>>> import numpy as np
>>> np.set_printoptions(precision=1, suppress=True, linewidth=100)
>>> W0 = np.loadtxt("layer0.csv", delimiter=",")
>>> W0
array([[-3.,  0.,  0.,  0., -3.,  0.],
       [ 0.,  0.,  0.,  1., -1., -5.],
       [ 0.,  0.,  4.,  0., -3.,  0.],
       [ 0.,  0.,  0.,  0.,  0.,  2.],
       [ 0.,  2.,  0.,  2.,  0.,  0.],
       [ 1., -4.,  0.,  1.,  0., -2.],
       [ 0.,  0.,  2.,  0., -2.,  0.],
       [ 0.,  0.,  0.,  0.,  0.,  0.]])
>>> W0.reshape(2, -1)
array([[-3.,  0.,  0.,  0., -3.,  0.,  0.,  0.,  0.,  1., -1., -5.,  0.,  0.,  4.,  0., -3.,  0.,
         0.,  0.,  0.,  0.,  0.,  2.],
       [ 0.,  2.,  0.,  2.,  0.,  0.,  1., -4.,  0.,  1.,  0., -2.,  0.,  0.,  2.,  0., -2.,  0.,
         0.,  0.,  0.,  0.,  0.,  0.]])
>>> W0.ravel(order="F")
array([-3.,  0.,  0.,  0.,  0.,  1.,  0.,  0.,  0.,  0.,  0.,  0.,  2., -4.,  0.,  0.,  0.,  0.,
        4.,  0.,  0.,  0.,  2.,  0.,  0.,  1.,  0.,  0.,  2.,  1.,  0.,  0., -3., -1., -3.,  0.,
        0.,  0., -2.,  0.,  0., -5.,  0.,  2.,  0., -2.,  0.,  0.])
>>> W0.reshape(-1, 2)
array([[-3.,  0.],
       [ 0.,  0.],
       [-3.,  0.],
       [ 0.,  0.],
       [ 0.,  1.],
       [-1., -5.],
       [ 0.,  0.],
       [ 4.,  0.],
       [-3.,  0.],
       [ 0.,  0.],
       [ 0.,  0.],
       [ 0.,  2.],
       [ 0.,  2.],
       [ 0.,  2.],
       [ 0.,  0.],
       [ 1., -4.],
       [ 0.,  1.],
       [ 0., -2.],
       [ 0.,  0.],
       [ 2.,  0.],
       [-2.,  0.],
       [ 0.,  0.],
       [ 0.,  0.],
       [ 0.,  0.]])
>>> t3 = W0.reshape(8, 2, -1)
>>> t3[:, 0]
array([[-3.,  0.,  0.],
       [ 0.,  0.,  0.],
       [ 0.,  0.,  4.],
       [ 0.,  0.,  0.],
       [ 0.,  2.,  0.],
       [ 1., -4.,  0.],
       [ 0.,  0.,  2.],
       [ 0.,  0.,  0.]])
>>> t3.shape
(8, 2, 3)
>>> t3.transpose(1, 0, 2)
array([[[-3.,  0.,  0.],
        [ 0.,  0.,  0.],
        [ 0.,  0.,  4.],
        [ 0.,  0.,  0.],
        [ 0.,  2.,  0.],
        [ 1., -4.,  0.],
        [ 0.,  0.,  2.],
        [ 0.,  0.,  0.]],

       [[ 0., -3.,  0.],
        [ 1., -1., -5.],
        [ 0., -3.,  0.],
        [ 0.,  0.,  2.],
        [ 2.,  0.,  0.],
        [ 1.,  0., -2.],
        [ 0., -2.,  0.],
        [ 0.,  0.,  0.]]])
>>> x = np.array([2, 2, 2, 3, 0, -3])
>>> rhs = W0 @ x
>>> np.round(np.linalg.solve(W0.T @ W0, W0.T @ rhs), 1) + 0
array([ 2.,  2.,  2.,  3.,  0., -3.])
>>> rng = np.random.default_rng(38)
>>> rhs = rhs + 0.3 * rng.normal(size=8)
>>> rhs
array([-5.6, 18. ,  8.1, -5.7, 10.1,  3.5,  3.7,  0.3])
>>> coef, *_ = np.linalg.lstsq(W0, rhs)
>>> [round(float(np.linalg.norm(np.linalg.solve(W0.T @ W0 + lam * np.eye(6), W0.T @ rhs))), 2) for lam in (0, 1, 10, 100)]
[5.52, 5.07, 3.37, 0.96]
>>> coef.round()
array([ 2.,  2.,  2.,  3.,  0., -3.])
>>> hat = W0 @ np.linalg.solve(W0.T @ W0, W0.T)
>>> hat.round(1) + 0
array([[ 1. ,  0. ,  0. ,  0. ,  0. ,  0. ,  0. ,  0. ],
       [ 0. ,  0.9, -0.1, -0.2,  0. ,  0. ,  0.2,  0. ],
       [ 0. , -0.1,  0.9, -0.2,  0. ,  0. ,  0.1,  0. ],
       [ 0. , -0.2, -0.2,  0.5,  0.1,  0. ,  0.4,  0. ],
       [ 0. ,  0. ,  0. ,  0.1,  1. ,  0. , -0.1,  0. ],
       [ 0. ,  0. ,  0. ,  0. ,  0. ,  1. ,  0. ,  0. ],
       [ 0. ,  0.2,  0.1,  0.4, -0.1,  0. ,  0.7,  0. ],
       [ 0. ,  0. ,  0. ,  0. ,  0. ,  0. ,  0. ,  0. ]])
>>> np.allclose(hat @ hat, hat)
True
>>> np.round(np.trace(hat), 1)
np.float64(6.0)
>>> np.round(hat @ W0[:, 1], 1) + 0
array([ 0.,  0.,  0.,  0.,  2., -4.,  0.,  0.])
>>> W = np.array([[-2, 0, 2, -1, -2],
...     [-2, 1, -2, 1, -1],
...     [3, 3, 0, -1, 0],
...     [-2, 0, -1, 0, 3],
...     [-1, 0, 3, 2, 3],
...     [2, 1, -3, 2, 3]])
>>> coef = np.array([-3, 3, 3, -2, 2])
>>> hid = np.maximum(W0 @ W + coef, 0)
>>> (hid > 0).astype(int)
array([[1, 1, 0, 0, 0],
       [0, 0, 1, 0, 0],
       [1, 1, 0, 0, 0],
       [1, 1, 0, 1, 1],
       [0, 1, 0, 0, 1],
       [0, 0, 1, 0, 1],
       [1, 1, 0, 0, 0],
       [0, 1, 1, 0, 1]])
>>> np.linalg.matrix_rank(hid)
np.int64(5)
>>> Z = np.array([[3, 3], [5, -5], [0, -3], [0, -1], [-3, -4]])
>>> W @ Z
array([[  0,  -3],
       [  2,  -2],
       [ 24,  -5],
       [-15, -15],
       [-12, -26],
       [  2,  -4]])
>>> (hid @ Z).round(6).argmax(axis=1)
array([0, 0, 0, 0, 0, 0, 0, 0])
>>> A = np.load("dump.npy")
>>> A
array([[1, 5, 0, 3, 5, 2],
       [3, 3, 0, 2, 2, 3],
       [0, 2, 0, 2, 5, 0],
       [5, 2, 1, 2, 0, 3],
       [3, 2, 1, 2, 4, 0],
       [0, 0, 1, 0, 3, 4],
       [0, 4, 2, 3, 2, 3],
       [5, 5, 3, 0, 5, 1]])
>>> hat = A @ np.linalg.solve(A.T @ A, A.T)
>>> np.linalg.matrix_rank(np.eye(8) - hat)
np.int64(2)
>>> np.diag(hat)
array([0.7, 0.5, 0.5, 0.7, 0.7, 1. , 1. , 1. ])
>>> np.round(hat @ A[:, 0], 1) + 0
array([1., 3., 0., 5., 3., 0., 0., 5.])
>>> np.allclose(hat @ hat, hat)
True
>>> hat.round(1) + 0
array([[ 0.7,  0.3,  0.2, -0.1, -0.1, -0.1,  0.1,  0. ],
       [ 0.3,  0.5,  0. ,  0.3, -0.1,  0.1, -0.1,  0. ],
       [ 0.2,  0. ,  0.5, -0.2,  0.4,  0.1,  0. , -0.1],
       [-0.1,  0.3, -0.2,  0.7,  0.2,  0. ,  0.1,  0. ],
       [-0.1, -0.1,  0.4,  0.2,  0.7,  0. ,  0. ,  0.1],
       [-0.1,  0.1,  0.1,  0. ,  0. ,  1. ,  0. ,  0. ],
       [ 0.1, -0.1,  0. ,  0.1,  0. ,  0. ,  1. ,  0. ],
       [ 0. ,  0. , -0.1,  0. ,  0.1,  0. ,  0. ,  1. ]])
